$ ipython --no-banner

In [1]: import numpy as np

In [2]: np.set_printoptions(suppress=True, linewidth=200)

In [3]: mat = np.load("layer1.npy")

In [4]: mat.round(4)
Out[4]: 
array([[ 0.5277,  0.6238,  1.2127,  2.8952, -0.5294, -0.2701],
       [-0.615 ,  1.0264, -0.0267,  1.6055,  0.6605, -0.1391],
       [-1.61  ,  0.4694, -0.5596,  0.7469,  1.456 , -0.3379],
       [-2.1107, -2.0505,  1.2956, -0.3096,  1.5493,  0.3059],
       [ 1.2775, -0.2385,  0.3684, -0.3734,  2.5432, -0.6488],
       [-0.6464, -1.1657, -0.4812, -0.5515,  0.8365, -0.7594],
       [ 0.1531, -2.2359, -1.399 ,  1.3884,  0.4244, -2.6643],
       [-1.3875,  0.6488,  0.6506, -0.1762, -1.1945, -1.2364],
       [ 2.0865, -0.303 ,  1.8304,  0.222 , -0.7296, -0.3298],
       [ 0.6094,  0.4942,  2.1029, -2.1476,  0.0551, -1.3489],
       [ 0.9593,  1.7488, -0.6653, -0.4544,  0.9328, -0.6266]])

In [5]: vec = np.array([1, 2, 2, 1, 1, -1])

In [6]: h = np.maximum(mat @ vec, 0)

In [7]: np.round(mat * (h > 1e-9)[:, None], 4)
Out[7]: 
array([[ 0.5277,  0.6238,  1.2127,  2.8952, -0.5294, -0.2701],
       [-0.615 ,  1.0264, -0.0267,  1.6055,  0.6605, -0.1391],
       [-1.61  ,  0.4694, -0.5596,  0.7469,  1.456 , -0.3379],
       [-0.    , -0.    ,  0.    , -0.    ,  0.    ,  0.    ],
       [ 1.2775, -0.2385,  0.3684, -0.3734,  2.5432, -0.6488],
       [-0.    , -0.    , -0.    , -0.    ,  0.    , -0.    ],
       [ 0.    , -0.    , -0.    ,  0.    ,  0.    , -0.    ],
       [-1.3875,  0.6488,  0.6506, -0.1762, -1.1945, -1.2364],
       [ 2.0865, -0.303 ,  1.8304,  0.222 , -0.7296, -0.3298],
       [ 0.6094,  0.4942,  2.1029, -2.1476,  0.0551, -1.3489],
       [ 0.9593,  1.7488, -0.6653, -0.4544,  0.9328, -0.6266]])

In [8]: np.round(mat.T @ h, 4)
Out[8]: array([ 21.6384,  16.5625,  26.9856,  12.9331,  10.3727, -17.8985])

In [9]: E = np.loadtxt("dump.csv", delimiter=",")

In [10]: E
Out[10]: 
array([[ 5., -4., -3.,  2., -5., -5.,  5., -5.,  1.,  1.,  5.],
       [ 0., -1., -2.,  5.,  0.,  0.,  4., -1.,  3., -3.,  1.],
       [ 0.,  0.,  1., -2.,  3., -4.,  4., -4.,  0., -1.,  3.],
       [ 0.,  0.,  0., -2.,  4., -4.,  0.,  5.,  1., -4., -3.],
       [ 0.,  0.,  0.,  0., -2.,  3., -2., -2., -2.,  0.,  2.],
       [ 0.,  0.,  0.,  0.,  0.,  1.,  1.,  3.,  3.,  0.,  0.],
       [ 0.,  0.,  0.,  0.,  0.,  0.,  1., -2., -3., -4.,  4.],
       [ 0.,  0.,  0.,  0.,  0.,  0.,  0.,  3.,  3., -2., -3.],
       [ 0.,  0.,  0.,  0.,  0.,  0.,  0.,  0.,  0., -2.,  3.],
       [ 0.,  0.,  0.,  0.,  0.,  0.,  0.,  0.,  0.,  4.,  3.],
       [ 0.,  0.,  0.,  0.,  0.,  0.,  0.,  0.,  0.,  0.,  3.]])

In [11]: # triangular, det is the product of the diagonal

In [12]: np.linalg.matrix_rank(E - E[0, 0] * np.eye(11))
Out[12]: np.int64(10)

In [13]: np.round(np.sort(np.linalg.eigvals(E)), 4)
Out[13]: array([-2., -2., -1.,  0.,  1.,  1.,  1.,  3.,  3.,  4.,  5.])

In [14]: np.prod(np.diag(E)), round(np.linalg.det(E), 4)
Out[14]: (np.float64(-0.0), np.float64(0.0))

In [15]: r = np.linalg.matrix_rank(E)

In [16]: r
Out[16]: np.int64(10)

In [17]: ns = np.linalg.svd(E)[2][r:].T

In [18]: ns.shape
Out[18]: (11, 1)

In [19]: np.allclose(E @ ns, 0)
Out[19]: True

In [20]: [int(np.linalg.matrix_rank(E[:i])) for i in range(1, len(E) + 1)]
Out[20]: [1, 2, 3, 4, 5, 6, 7, 8, 9, 10, 10]

In [21]: left, sv, VT = np.linalg.svd(E)

In [22]: vecs = VT[:(sv > 1e-8).sum()]

In [23]: rng = np.random.default_rng(58435)

In [24]: vec = E[5] + -3 * E[10] + rng.integers(2) * np.eye(11)[7]

In [25]: vec
Out[25]: array([ 0.,  0.,  0.,  0.,  0.,  1.,  1.,  4.,  3.,  0., -9.])

In [26]: np.round(np.diag(vecs.T @ vecs), 4)
Out[26]: array([0.9803, 0.6376, 0.4709, 0.9371, 0.9843, 0.9975, 0.9975, 0.9975, 0.9975, 1.    , 1.    ])

In [27]: np.allclose(E[:-1].T @ np.linalg.lstsq(E[:-1].T, E[-1])[0], E[-1])
Out[27]: True

In [28]: round(float(np.trace(np.linalg.pinv(E) @ E)), 4)
Out[28]: 10.0

In [29]: z = rng.permutation(11)

In [30]: z
Out[30]: array([10,  1,  7,  8,  2,  5,  0,  3,  4,  6,  9])

In [31]: Y = E[z][:, z]

In [32]: np.trace(Y)
Out[32]: np.float64(13.0)

In [33]: np.diag(Y)
Out[33]: array([ 3., -1.,  3.,  0.,  1.,  1.,  5., -2., -2.,  1.,  4.])

In [34]: data = np.load("sample2.npy")

In [35]: data
Out[35]: 
array([[ 0.02,  0.  , -2.  , -4.  , -9.  ],
       [ 6.  ,  6.02,  9.  ,  7.  , -1.  ],
       [-6.  ,  8.  ,  4.02, -7.  ,  7.  ],
       [ 1.  , -1.  , -1.  ,  1.02, -9.  ],
       [ 0.  ,  0.  , -2.  , -4.  , -8.98]])

In [36]: gram = data.T @ data

In [37]: np.diag(gram)
Out[37]: array([ 73.0004, 101.2404, 106.1604, 131.0404, 292.6404])

In [38]: np.allclose(gram, gram.T)
Out[38]: True

In [39]: (data @ data.T).shape
Out[39]: (5, 5)

In [40]: np.round(np.linalg.eigvalsh(gram)[::-1], 4) + 0
Out[40]: array([349.8534, 222.3616, 129.2557,   2.6114,   0.    ])

In [41]: np.linalg.matrix_rank(gram)
Out[41]: np.int64(5)

In [42]: z = rng.permutation(5)

In [43]: z
Out[43]: array([2, 4, 0, 3, 1])

In [44]: Y = data[z][:, z]

In [45]: round(float(np.trace(Y)), 4)
Out[45]: 2.1

In [46]: np.diag(Y)
Out[46]: array([ 4.02, -8.98,  0.02,  1.02,  6.02])

In [47]: np.allclose(Y, data)
Out[47]: False

In [48]: np.round(np.abs(np.linalg.eigvals(data)).max(), 4)
Out[48]: np.float64(13.3399)

In [49]: np.allclose(data @ data.T, data.T @ data)
Out[49]: False

In [50]: (data + data.T) / 2
Out[50]: 
array([[ 0.02,  3.  , -4.  , -1.5 , -4.5 ],
       [ 3.  ,  6.02,  8.5 ,  3.  , -0.5 ],
       [-4.  ,  8.5 ,  4.02, -4.  ,  2.5 ],
       [-1.5 ,  3.  , -4.  ,  1.02, -6.5 ],
       [-4.5 , -0.5 ,  2.5 , -6.5 , -8.98]])

In [51]: assert data == data.T
---------------------------------------------------------------------------
ValueError                                Traceback (most recent call last)
Cell In[51], line 1
----> 1 assert data == data.T

ValueError: The truth value of an array with more than one element is ambiguous. Use a.any() or a.all()

In [52]: np.einsum("ij,ji->", data, data)
Out[52]: np.float64(338.082)

In [53]: np.kron(np.eye(2, dtype=int), data)
Out[53]: 
array([[ 0.02,  0.  , -2.  , -4.  , -9.  ,  0.  ,  0.  , -0.  , -0.  , -0.  ],
       [ 6.  ,  6.02,  9.  ,  7.  , -1.  ,  0.  ,  0.  ,  0.  ,  0.  , -0.  ],
       [-6.  ,  8.  ,  4.02, -7.  ,  7.  , -0.  ,  0.  ,  0.  , -0.  ,  0.  ],
       [ 1.  , -1.  , -1.  ,  1.02, -9.  ,  0.  , -0.  , -0.  ,  0.  , -0.  ],
       [ 0.  ,  0.  , -2.  , -4.  , -8.98,  0.  ,  0.  , -0.  , -0.  , -0.  ],
       [ 0.  ,  0.  , -0.  , -0.  , -0.  ,  0.02,  0.  , -2.  , -4.  , -9.  ],
       [ 0.  ,  0.  ,  0.  ,  0.  , -0.  ,  6.  ,  6.02,  9.  ,  7.  , -1.  ],
       [-0.  ,  0.  ,  0.  , -0.  ,  0.  , -6.  ,  8.  ,  4.02, -7.  ,  7.  ],
       [ 0.  , -0.  , -0.  ,  0.  , -0.  ,  1.  , -1.  , -1.  ,  1.02, -9.  ],
       [ 0.  ,  0.  , -0.  , -0.  , -0.  ,  0.  ,  0.  , -2.  , -4.  , -8.98]])

In [54]: np.round(np.linalg.det(data[::-1]), 4)
Out[54]: np.float64(7.6639)

In [55]: np.round(np.linalg.eigvals(data), 4)
Out[55]: array([-12.4163,  13.3399,  -1.049 ,   0.02  ,   2.2054])

In [56]: J = np.array([[0, 1, 0, 0, 1, 1],
    ...:     [1, 0, 0, 0, 1, 0],
    ...:     [0, 0, 0, 1, 1, 0],
    ...:     [0, 0, 1, 0, 1, 0],
    ...:     [1, 1, 1, 1, 0, 1],
    ...:     [1, 0, 0, 0, 1, 0]])

In [57]: # column 5 repeats column 1

In [58]: np.round(data.sum(axis=0), 4)
Out[58]: array([  1.02,  13.02,   8.02,  -6.98, -20.98])

In [59]: data[:, 5]
---------------------------------------------------------------------------
IndexError                                Traceback (most recent call last)
Cell In[59], line 1
----> 1 data[:, 5]

IndexError: index 5 is out of bounds for axis 1 with size 5

In [60]: np.linalg.rank(data)
---------------------------------------------------------------------------
AttributeError                            Traceback (most recent call last)
Cell In[60], line 1
----> 1 np.linalg.rank(data)

AttributeError: module 'numpy.linalg' has no attribute 'rank'

In [61]: left, sv, VT = np.linalg.svd(J)

In [62]: vecs = VT[:(sv > 1e-8).sum()]

In [63]: vec = J[4] + 2 * J[1] + rng.integers(2) * np.eye(6)[4]

In [64]: vec
Out[64]: array([3., 1., 1., 1., 2., 1.])

In [65]: np.allclose(vecs.T @ vecs @ vec, vec)
Out[65]: True

In [66]: r = np.linalg.matrix_rank(J)

In [67]: r
Out[67]: np.int64(5)

In [68]: ns = np.linalg.svd(J)[2][r:].T

In [69]: np.round(J @ ns, 4) + 0
Out[69]: 
array([[0.],
       [0.],
       [0.],
       [0.],
       [0.],
       [0.]])

In [70]: np.linalg.matrix_rank(J.T @ J), np.linalg.matrix_rank(J @ J.T)
Out[70]: (np.int64(5), np.int64(5))

In [71]: [int(np.linalg.matrix_rank(J[:i])) for i in range(1, len(J) + 1)]
Out[71]: [1, 2, 3, 4, 5, 5]

In [72]: np.round(np.linalg.norm(J[1], 1), 4), round(float(np.linalg.norm(J[1], np.inf)), 4)
Out[72]: (np.float64(2.0), 1.0)

In [73]: J[1] @ J[5]
Out[73]: np.int64(2)

In [74]: np.round(np.linalg.norm(J, axis=1), 4)
Out[74]: array([1.7321, 1.4142, 1.4142, 1.4142, 2.2361, 1.4142])

In [75]: np.linalg.norm(J, axis=1).argmax()
Out[75]: np.int64(4)

In [76]: round(float(np.linalg.norm(J, "nuc")), 4)
Out[76]: 8.2134

In [77]: left, sv, VT = np.linalg.svd(J)

In [78]: np.argmax(sv[:-1] / (sv[1:] + 1e-6)) + 1
Out[78]: np.int64(5)

In [79]: Y = left[:, :5] @ np.diag(sv[:5]) @ VT[:5]

In [80]: round(float(np.linalg.norm(J - Y, 2)), 4), np.round(sv[5], 4)
Out[80]: (0.0, np.float64(0.0))

In [81]: Y.round(4) + 0
Out[81]: 
array([[0., 1., 0., 0., 1., 1.],
       [1., 0., 0., 0., 1., 0.],
       [0., 0., 0., 1., 1., 0.],
       [0., 0., 1., 0., 1., 0.],
       [1., 1., 1., 1., 0., 1.],
       [1., 0., 0., 0., 1., 0.]])

In [82]: np.linalg.matrix_rank(Y)
Out[82]: np.int64(5)

In [83]: round(np.abs(J - Y).max(), 4)
Out[83]: np.float64(0.0)

In [84]: W2 = np.array([[3, 1, 3, 0], [-1, -2, -3, 3], [-1, 1, 2, 1]])

In [85]: K = rng.normal(size=(33, 3)) @ W2 + np.array([-1, 2, 0, -2])

In [86]: K.round(4)
Out[86]: 
array([[ -0.3854,   4.1204,   4.5507,  -1.4713],
       [ -1.4832,   2.453 ,  -0.6147,  -5.2142],
       [  2.5847,   4.3197,   6.7886,   0.4784],
       [  3.6158,   6.916 ,   9.6793,  -5.6252],
       [  6.0809,  -0.0382,  -1.4094,  -1.8838],
       [ -2.101 ,   1.9343,  -1.3861,  -4.1128],
       [  4.6547,   8.9065,  13.6155,  -6.3398],
       [  0.3845,   2.6831,   3.0407,   0.9772],
       [ -3.4192,   1.1096,  -1.2157,   1.319 ],
       [ -5.2164,   1.505 ,  -1.8593,  -0.5676],
       [ -1.5691,   0.579 ,  -2.6075,  -1.1455],
       [ -3.125 ,   5.2665,   2.5845,  -9.3012],
       [ -5.389 ,  -3.19  , -11.0516,  -0.6107],
       [ -4.5357,   3.8838,   1.4549,  -4.3166],
       [ -6.867 ,  -1.1414,  -6.8352,   1.2385],
       [ -1.0358,   2.6951,   2.0393,  -0.2934],
       [  1.9135,  -0.7255,  -1.7269,   4.1578],
       [  2.2354,   4.6416,   4.2299,  -6.954 ],
       [  2.8376,   3.7622,   5.4049,  -0.4707],
       [ -5.0795,  -1.8156,  -8.9745,  -2.3106],
       [  0.7732,   1.5714,   0.5767,  -0.0991],
       [  0.1056,   1.0721,  -0.5243,   0.1535],
       [  2.0765,   1.0294,  -0.8288,  -2.074 ],
       [  5.6705,   6.142 ,   8.9982,  -5.3913],
       [-10.4852,   0.701 ,  -5.0473,  -0.0036],
       [  3.9165,   2.7826,   2.2423,  -4.4579],
       [ -6.099 ,  -2.2426,  -7.7715,   3.4979],
       [ -0.0478,   1.1142,  -1.1326,  -1.3906],
       [ -3.7557,   3.1729,   1.2381,  -2.1607],
       [-10.2533,  -5.0433, -14.0546,   5.0031],
       [ -1.191 ,   0.0012,  -3.4217,  -0.7234],
       [ -2.8885,  -0.5278,  -4.1762,   1.3934],
       [  2.5205,   3.4386,   3.635 ,  -2.972 ]])

In [87]: W2 = K[[25, 26]].astype(float)

In [88]: for _ in range(7):
    ...:     z = np.linalg.norm(K[:, None] - W2, axis=-1).argmin(axis=1)
    ...:     W2 = np.array([K[z == j].mean(axis=0) for j in range(2)])
    ...: 

In [89]: z
Out[89]: array([0, 0, 0, 0, 0, 0, 0, 0, 1, 1, 1, 0, 1, 0, 1, 0, 1, 0, 0, 1, 0, 0, 0, 0, 1, 0, 1, 0, 0, 1, 1, 1, 0])

In [90]: np.round(W2[1] - W2[0], 4)
Out[90]: array([-5.7114, -4.3215, -8.7848,  3.9335])

In [91]: np.bincount(z)
Out[91]: array([21, 12])

In [92]: np.abs(W2[1] - W2[0]).argmax()
Out[92]: np.int64(2)
